In [1]: import numpy as np

In [2]: np.set_printoptions(suppress=True, linewidth=120)

In [3]: rnd = lambda a: np.round(a, 3) + 0

In [4]: K = np.loadtxt("layer17.csv", delimiter=",")

In [5]: K
Out[5]: 
array([[ 2.,  3.,  3.,  0.,  4.,  4.,  2.,  5.,  2.,  0.,  5.,  3.,  2.,  2.],
       [ 4.,  5.,  5.,  2.,  6.,  6.,  4.,  7.,  4.,  2.,  7.,  5.,  4.,  4.],
       [ 2.,  3.,  3.,  0.,  4.,  4.,  2.,  5.,  2.,  0.,  5.,  3.,  2.,  2.],
       [-1.,  0.,  0., -3.,  1.,  1., -1.,  2., -1., -3.,  2.,  0., -1., -1.],
       [ 2.,  3.,  3.,  0.,  4.,  4.,  2.,  5.,  2.,  0.,  5.,  3.,  2.,  2.],
       [ 5.,  6.,  6.,  3.,  7.,  7.,  5.,  8.,  5.,  3.,  8.,  6.,  5.,  5.],
       [ 6.,  7.,  7.,  4.,  8.,  8.,  6.,  9.,  6.,  4.,  9.,  7.,  6.,  6.],
       [ 7.,  8.,  8.,  5.,  9.,  9.,  7., 10.,  7.,  5., 10.,  8.,  7.,  7.],
       [ 8.,  9.,  9.,  6., 10., 10.,  8., 11.,  8.,  6., 11.,  9.,  8.,  8.],
       [ 3.,  4.,  4.,  1.,  5.,  5.,  3.,  6.,  3.,  1.,  6.,  4.,  3.,  3.],
       [ 3.,  4.,  4.,  1.,  5.,  5.,  3.,  6.,  3.,  1.,  6.,  4.,  3.,  3.],
       [ 6.,  7.,  7.,  4.,  8.,  8.,  6.,  9.,  6.,  4.,  9.,  7.,  6.,  6.],
       [ 6.,  7.,  7.,  4.,  8.,  8.,  6.,  9.,  6.,  4.,  9.,  7.,  6.,  6.],
       [ 6.,  7.,  7.,  4.,  8.,  8.,  6.,  9.,  6.,  4.,  9.,  7.,  6.,  6.]])

In [6]: np.linalg.cond(K) > 100
Out[6]: np.True_

In [7]: np.linalg.matrix_rank(K, rtol=0.1)
Out[7]: np.int64(2)

In [8]: np.argsort(-np.linalg.norm(K, axis=0).round(6), kind="stable")[:3]
Out[8]: array([ 7, 10,  4])

In [9]: np.abs(np.diag(np.linalg.qr(K)[1])) > 1e-9
Out[9]: array([ True,  True, False, False, False, False, False, False, False, False, False, False, False, False])

In [10]: np.unravel_index(np.abs(K).argmax(), K.shape)
Out[10]: (np.int64(8), np.int64(7))

In [11]: np.linalg.matrix_rank(K)
Out[11]: np.int64(2)

In [12]: rnd(K.mean(axis=0))
Out[12]: array([4.214, 5.214, 5.214, 2.214, 6.214, 6.214, 4.214, 7.214, 4.214, 2.214, 7.214, 5.214, 4.214, 4.214])

In [13]: J = np.load("out8.npy")

In [14]: rnd(J)
Out[14]: 
array([[-0.832, -1.474,  1.418,  3.289, -0.004,  1.43 , -0.458,  1.052],
       [-1.474,  0.213,  0.142, -0.898, -3.024, -2.478,  3.111, -2.333],
       [ 1.418,  0.142, -0.09 , -0.715,  0.171, -3.084, -3.521, -0.539],
       [ 3.289, -0.898, -0.715, -4.051, -0.743, -2.827,  1.297,  1.081],
       [-0.004, -3.024,  0.171, -0.743,  6.438, -0.586,  0.98 ,  0.384],
       [ 1.43 , -2.478, -3.084, -2.827, -0.586,  5.001,  0.82 , -2.365],
       [-0.458,  3.111, -3.521,  1.297,  0.98 ,  0.82 ,  5.102,  3.204],
       [ 1.052, -2.333, -0.539,  1.081,  0.384, -2.365,  3.204,  2.219]])

In [15]: [round(float(x), 3) for x in np.linalg.svd(J, compute_uv=False)[:3]]
Out[15]: [9.0, 8.0, 8.0]

In [16]: rnd(np.linalg.norm(J, 2) / np.linalg.norm(J))
Out[16]: np.float64(0.505)

In [17]: np.linalg.cond(J) > 100
Out[17]: np.True_

In [18]: X = np.load("sample14.npy")

In [19]: X
Out[19]: 
array([[ 0., -1., -2.,  2.,  5.,  2.],
       [ 0.,  0.,  2., -1., -5.,  6.],
       [ 1., -1., -1.,  0., -6., -3.],
       [-1., -1.,  2.,  1.,  9., -4.],
       [ 0.,  0.,  0.,  0., -2.,  1.],
       [ 0.,  0.,  0.,  0., -3., -1.]])

In [20]: np.linalg.cond(X) > 100
Out[20]: np.True_

In [21]: np.unravel_index(np.abs(X).argmax(), X.shape)
Out[21]: (np.int64(3), np.int64(4))

In [22]: rnd(np.linalg.svd(X, compute_uv=False))
Out[22]: array([13.996,  7.53 ,  3.872,  1.773,  0.531,  0.013])

In [23]: np.count_nonzero(X)
Out[23]: np.int64(24)

In [24]: np.diff(X, axis=0)
Out[24]: 
array([[  0.,   1.,   4.,  -3., -10.,   4.],
       [  1.,  -1.,  -3.,   1.,  -1.,  -9.],
       [ -2.,   0.,   3.,   1.,  15.,  -1.],
       [  1.,   1.,  -2.,  -1., -11.,   5.],
       [  0.,   0.,   0.,   0.,  -1.,  -2.]])

In [25]: X.sum(axis=1)
Out[25]: array([  6.,   2., -10.,   6.,  -1.,  -4.])

In [26]: np.linalg.matrix_rank(X)
Out[26]: np.int64(6)

In [27]: X - X[0]
Out[27]: 
array([[  0.,   0.,   0.,   0.,   0.,   0.],
       [  0.,   1.,   4.,  -3., -10.,   4.],
       [  1.,   0.,   1.,  -2., -11.,  -5.],
       [ -1.,   0.,   4.,  -1.,   4.,  -6.],
       [  0.,   1.,   2.,  -2.,  -7.,  -1.],
       [  0.,   1.,   2.,  -2.,  -8.,  -3.]])

In [28]: np.abs(X).max()
Out[28]: np.float64(9.0)

In [29]: X.sum(axis=0)
Out[29]: array([ 0., -3.,  1.,  2., -2.,  1.])
